% ipython --no-banner

In [1]: import numpy as np

In [2]: from numpy import linalg as LA

In [3]: np.set_printoptions(suppress=True, linewidth=120)

In [4]: rd = lambda a: np.round(a, 2) + 0

In [5]: J = np.load("layer0.npy")

In [6]: J
Out[6]: 
array([[ 6,  4,  8, 10],
       [ 4, 10,  0,  7],
       [ 8,  0, 10,  2],
       [10,  7,  2,  8]])

In [7]: LA.matrix_power(J, 4)
Out[7]: 
array([[120372,  88406,  84340, 119084],
       [ 88406,  74853,  54406,  93404],
       [ 84340,  54406,  65700,  79528],
       [119084,  93404,  79528, 121957]])

In [8]: np.allclose(J, J.T)
Out[8]: True

In [9]: (J - J.T) / 2
Out[9]: 
array([[0., 0., 0., 0.],
       [0., 0., 0., 0.],
       [0., 0., 0., 0.],
       [0., 0., 0., 0.]])

In [10]: rd(np.sort(np.abs(LA.eigvals(J))))
Out[10]: array([ 2.73,  4.78, 11.47, 24.58])

In [11]: np.allclose(J @ J.T, J.T @ J)
Out[11]: True

In [12]: u = np.array([-1, 0, 3, 1, 0, 1])

In [13]: r1 = np.array([-1, -2, 2, -2, -1, 2, 1])

In [14]: X = np.outer(u, r1)

In [15]: X
Out[15]: 
array([[ 1,  2, -2,  2,  1, -2, -1],
       [ 0,  0,  0,  0,  0,  0,  0],
       [-3, -6,  6, -6, -3,  6,  3],
       [-1, -2,  2, -2, -1,  2,  1],
       [ 0,  0,  0,  0,  0,  0,  0],
       [-1, -2,  2, -2, -1,  2,  1]])

In [16]: u = np.array([6, 1, -4])

In [17]: np.array([np.convolve(row, u, "same") for row in X])
Out[17]: 
array([[ 13, -14,   2,  16, -19, -12,   7],
       [  0,   0,   0,   0,   0,   0,   0],
       [-39,  42,  -6, -48,  57,  36, -21],
       [-13,  14,  -2, -16,  19,  12,  -7],
       [  0,   0,   0,   0,   0,   0,   0],
       [-13,  14,  -2, -16,  19,  12,  -7]])

In [18]: np.polyval(u, X[5])
Out[18]: array([ 1, 18, 22, 18,  1, 22,  3])

In [19]: rd(X @ LA.pinv(X) @ X)
Out[19]: 
array([[ 1.,  2., -2.,  2.,  1., -2., -1.],
       [ 0.,  0.,  0.,  0.,  0.,  0.,  0.],
       [-3., -6.,  6., -6., -3.,  6.,  3.],
       [-1., -2.,  2., -2., -1.,  2.,  1.],
       [ 0.,  0.,  0.,  0.,  0.,  0.,  0.],
       [-1., -2.,  2., -2., -1.,  2.,  1.]])

In [20]: U, s, Vh = LA.svd(X)

In [21]: vecs = Vh[:(s > 1e-8).sum()]

In [22]: rng = np.random.default_rng(17247)

In [23]: vec = X[3] + 2 * X[1] + rng.integers(2) * np.eye(7)[1]

In [24]: vec
Out[24]: array([-1., -1.,  2., -2., -1.,  2.,  1.])

In [25]: rd(LA.norm(vec - vecs.T @ vecs @ vec))
Out[25]: np.float64(0.89)

In [26]: rd(vecs.T @ vecs)
Out[26]: 
array([[ 0.05,  0.11, -0.11,  0.11,  0.05, -0.11, -0.05],
       [ 0.11,  0.21, -0.21,  0.21,  0.11, -0.21, -0.11],
       [-0.11, -0.21,  0.21, -0.21, -0.11,  0.21,  0.11],
       [ 0.11,  0.21, -0.21,  0.21,  0.11, -0.21, -0.11],
       [ 0.05,  0.11, -0.11,  0.11,  0.05, -0.11, -0.05],
       [-0.11, -0.21,  0.21, -0.21, -0.11,  0.21,  0.11],
       [-0.05, -0.11,  0.11, -0.11, -0.05,  0.11,  0.05]])

In [27]: LA.matrix_rank(np.vstack([X, vec]))
Out[27]: np.int64(2)

In [28]: rd(np.diag(vecs.T @ vecs))
Out[28]: array([0.05, 0.21, 0.21, 0.21, 0.05, 0.21, 0.05])

In [29]: K = np.arange(12).reshape(3, 4) + -1

In [30]: K
Out[30]: 
array([[-1,  0,  1,  2],
       [ 3,  4,  5,  6],
       [ 7,  8,  9, 10]])

In [31]: # looks like rank 2

In [32]: B = K[0, 0] * K[1:] - np.outer(K[1:, 0], K[0])

In [33]: B
Out[33]: 
array([[  0,  -4,  -8, -12],
       [  0,  -8, -16, -24]])

In [34]: K[:, 0] / K[0, 0]
Out[34]: array([ 1., -3., -7.])

In [35]: np.flatnonzero(~B.round(6).any(axis=1))
Out[35]: array([], dtype=int64)

In [36]: rd(LA.norm(B, 2) / LA.norm(B))
Out[36]: np.float64(1.0)

In [37]: LA.matrix_rank(B, rtol=0.1)
Out[37]: np.int64(1)

In [38]: LA.cond(B) > 100
Out[38]: np.True_

In [39]: [round(float(x), 2) for x in LA.svd(B, compute_uv=False)[:3]]
Out[39]: [33.47, 0.0]

In [40]: data = np.load("sample15.npy")

In [41]: data
Out[41]: 
array([[ 0,  3, -6],
       [ 0,  0,  5],
       [ 0,  0,  0]])

In [42]: proj = np.triu(np.array([[7, -7, -2], [-9, 7, -4], [3, -2, 8]]), 1) + np.eye(3)

In [43]: B = proj @ data @ LA.inv(proj)

In [44]: proj @ data - data @ proj
Out[44]: 
array([[  0.,   0., -23.],
       [  0.,   0.,   0.],
       [  0.,   0.,   0.]])

In [45]: np.poly(B)
Out[45]: array([1., 0., 0., 0.])

In [46]: B
Out[46]: 
array([[  0.,   3., -29.],
       [  0.,   0.,   5.],
       [  0.,   0.,   0.]])

In [47]: np.trace(B), np.trace(data)
Out[47]: (np.float64(0.0), np.int64(0))

In [48]: vec = np.array([2, 5, 1])

In [49]: B @ vec
Out[49]: array([-14.,   5.,   0.])

In [50]: np.sign((B @ vec).round(6))
Out[50]: array([-1.,  1.,  0.])

In [51]: (B * vec).sum(axis=1)
Out[51]: array([-14.,   5.,   0.])

In [52]: B * vec
Out[52]: 
array([[  0.,  15., -29.],
       [  0.,   0.,   5.],
       [  0.,   0.,   0.]])

In [53]: np.einsum("ij,j->i", B, vec)
Out[53]: array([-14.,   5.,   0.])

In [54]: (B @ vec).argmax()
Out[54]: np.int64(1)

In [55]: B @ (2 * vec)
Out[55]: array([-28.,  10.,   0.])

In [56]: r = LA.matrix_rank(data)

In [57]: r
Out[57]: np.int64(2)

In [58]: null = LA.svd(data)[2][r:].T

In [59]: data @ null
Out[59]: 
array([[0.],
       [0.],
       [0.]])

In [60]: LA.matrix_rank(data.T @ data), LA.matrix_rank(data @ data.T)
Out[60]: (np.int64(2), np.int64(2))

In [61]: [int(LA.matrix_rank(data[:i])) for i in range(1, len(data) + 1)]
Out[61]: [1, 2, 2]

In [62]: np.allclose(data @ null, 0)
Out[62]: True

In [63]: null @ null.T
Out[63]: 
array([[1., 0., 0.],
       [0., 0., 0.],
       [0., 0., 0.]])

In [64]: [int(LA.matrix_rank(data[:, :j + 1])) for j in range(3)]
Out[64]: [0, 1, 2]

In [65]: [int(LA.matrix_rank(np.delete(data, i, axis=0))) for i in range(3)]
Out[65]: [1, 1, 2]

In [66]: B = K / np.sqrt((K ** 2).mean(axis=1, keepdims=True))

In [67]: K - K.mean(axis=1, keepdims=True)
Out[67]: 
array([[-1.5, -0.5,  0.5,  1.5],
       [-1.5, -0.5,  0.5,  1.5],
       [-1.5, -0.5,  0.5,  1.5]])

In [68]: LA.matrix_rank(B) == LA.matrix_rank(K)
Out[68]: np.True_

In [69]: mat = np.load("arr.npy")

In [70]: mat
Out[70]: 
array([[-21.15,   1.36, -11.02,  -0.09],
       [-21.33,   1.76, -12.16,  -0.18],
       [ 16.73,   8.44,  -2.15,  19.58],
       [ 16.14,   7.01,   0.28,  18.61],
       [-13.61,   4.08,  -7.77, -11.72],
       [ 17.31,   6.94,  -3.03,  19.64],
       [ 16.88,   6.73,  -1.05,  21.04],
       [-11.94,   2.41,  -7.55, -11.39],
       [-20.48,   0.31, -13.4 ,   0.09],
       [-14.12,   3.  ,  -8.65, -11.63],
       [ 16.79,   9.43,  -1.94,  18.65],
       [ 16.31,   7.32,   0.12,  21.43],
       [-13.35,   3.74,  -9.95, -11.16],
       [-19.56,   1.12, -12.36,   0.19],
       [-12.83,   1.02,  -8.46, -13.24],
       [-12.95,   2.41,  -7.05, -13.79],
       [-12.01,   2.44,  -8.13, -12.69],
       [-21.07,   1.04, -11.84,  -1.64],
       [ 16.67,   7.66,  -1.03,  18.83],
       [ 17.7 ,   6.53,  -1.33,  21.36],
       [-13.3 ,   2.4 ,  -6.73,  -9.83],
       [-20.59,   0.85, -11.23,  -0.27],
       [-15.31,   3.58,  -8.85, -11.02],
       [ 16.84,   5.72,  -0.03,  20.63],
       [-12.2 ,   2.48,  -7.45, -12.69],
       [ 15.61,   6.76,  -0.52,  19.1 ],
       [-20.5 ,  -0.42, -10.93,  -0.27],
       [-12.48,   3.06,  -7.53, -12.2 ],
       [-21.08,   0.76, -12.15,  -0.12],
       [-20.5 ,   1.81, -11.97,  -1.24]])

In [71]: proj = mat @ LA.solve(mat.T @ mat, mat.T)

In [72]: rd(np.trace(proj))
Out[72]: np.float64(4.0)

In [73]: rd(LA.eigvalsh(proj))
Out[73]: 
array([0., 0., 0., 0., 0., 0., 0., 0., 0., 0., 0., 0., 0., 0., 0., 0., 0., 0., 0., 0., 0., 0., 0., 0., 0., 0., 1., 1.,
       1., 1.])

In [74]: rd(proj @ mat[:, 0])
Out[74]: 
array([-21.15, -21.33,  16.73,  16.14, -13.61,  17.31,  16.88, -11.94, -20.48, -14.12,  16.79,  16.31, -13.35, -19.56,
       -12.83, -12.95, -12.01, -21.07,  16.67,  17.7 , -13.3 , -20.59, -15.31,  16.84, -12.2 ,  15.61, -20.5 , -12.48,
       -21.08, -20.5 ])

In [75]: cov = np.cov(mat, rowvar=False)

In [76]: rd(mat.std(axis=0))
Out[76]: array([15.98,  2.73,  4.48, 13.44])

In [77]: rd(cov)
Out[77]: 
array([[264.02,  42.61,  71.39, 188.33],
       [ 42.61,   7.73,  11.53,  28.73],
       [ 71.39,  11.53,  20.76,  45.56],
       [188.33,  28.73,  45.56, 186.75]])

In [78]: np.argsort(-mat.std(axis=0).round(6), kind="stable")
Out[78]: array([0, 3, 2, 1])

In [79]: rd(np.median(mat, axis=0))
Out[79]: array([-12.89,   2.74,  -7.66,  -0.22])

In [80]: rd(np.corrcoef(mat.T))
Out[80]: 
array([[1.  , 0.94, 0.96, 0.85],
       [0.94, 1.  , 0.91, 0.76],
       [0.96, 0.91, 1.  , 0.73],
       [0.85, 0.76, 0.73, 1.  ]])
